>>> import numpy as np
>>> from numpy import linalg as LA
>>> np.set_printoptions(suppress=True, linewidth=200)
>>> F = np.load("x.npy")
>>> print(F)
[[ 0  6  0  0  0  0]
 [ 0  0  0  0 -8  0]
 [ 0  0  0  7  0  0]
 [ 0  0  6  0  0  0]
 [ 6  0  0  0  0  0]
 [ 0  0  0  0  0  2]]
>>> print(F.reshape(2, -1))
[[ 0  6  0  0  0  0  0  0  0  0 -8  0  0  0  0  7  0  0]
 [ 0  0  6  0  0  0  6  0  0  0  0  0  0  0  0  0  0  2]]
>>> print(F.ravel(order="F"))
[ 0  0  0  0  6  0  6  0  0  0  0  0  0  0  0  6  0  0  0  0  7  0  0  0  0 -8  0  0  0  0  0  0  0  0  0  2]
>>> T = F.reshape(6, 2, -1)
>>> print(np.swapaxes(T, 1, 2)[4])
[[6 0]
 [0 0]
 [0 0]]
>>> print(np.round(np.sort(LA.eigvals(F).real), 3))
[-6.604 -6.481  2.     3.302  3.302  6.481]
>>> other = F / LA.norm(F, axis=1, keepdims=True)
>>> C2 = other @ other.T
>>> print((C2 - 2 * np.eye(6)).round(6).argmax(axis=1))
[1 0 0 0 0 0]
>>> print(np.round(LA.norm(other, axis=1), 3))
[1. 1. 1. 1. 1. 1.]
>>> print(np.argwhere(np.triu(np.abs(C2) > 0.95, 1)))
[]
>>> print(np.degrees(np.arccos(np.clip(C2[2, 5], -1, 1))))
90.0
>>> other = np.array([[0, -3, -2, 0, 3, 1, 3],
...     [-1, 2, -1, -2, 3, 2, -1],
...     [3, 0, 2, -3, 2, -2, -2],
...     [-1, 1, 2, -2, -1, 1, 1],
...     [1, 0, -2, 2, 2, -2, 2],
...     [2, -1, 2, -1, 2, -1, 3],
...     [3, -3, -1, 0, -3, 1, -3]])
>>> data = other + other.T
>>> print(data)
[[ 0 -4  1 -1  4  3  6]
 [-4  4 -1 -1  3  1 -4]
 [ 1 -1  4 -1  0  0 -3]
 [-1 -1 -1 -4  1  0  1]
 [ 4  3  0  1  4  0 -1]
 [ 3  1  0  0  0 -2  4]
 [ 6 -4 -3  1 -1  4 -6]]
>>> rng = np.random.default_rng(56)
>>> other = data + rng.integers(-2, 3, (7, 6)) @ rng.integers(-2, 3, (6, 7))
>>> print(other)
[[ -4  -6   5  -2  -2   4  10]
 [ -5  -1   2  -5   2  -3  -4]
 [ -4  -5   9  -2  -4  -4   2]
 [ -4   1   1  -4  -4   0   2]
 [  8   1   5  -2   1   4   3]
 [  5  -1   5   2  -1  -4  13]
 [  4  -5  -5  -1   0   1 -11]]
>>> print(np.round(LA.svd(other - data, compute_uv=False), 3) + 0)
[18.46  11.192  8.17   7.262  2.295  0.465  0.   ]
>>> print(LA.matrix_rank(other - data, tol=1e-8))
6
>>> print(np.abs(other - data).sum(axis=1))
[22 18 28 13 25 23 16]
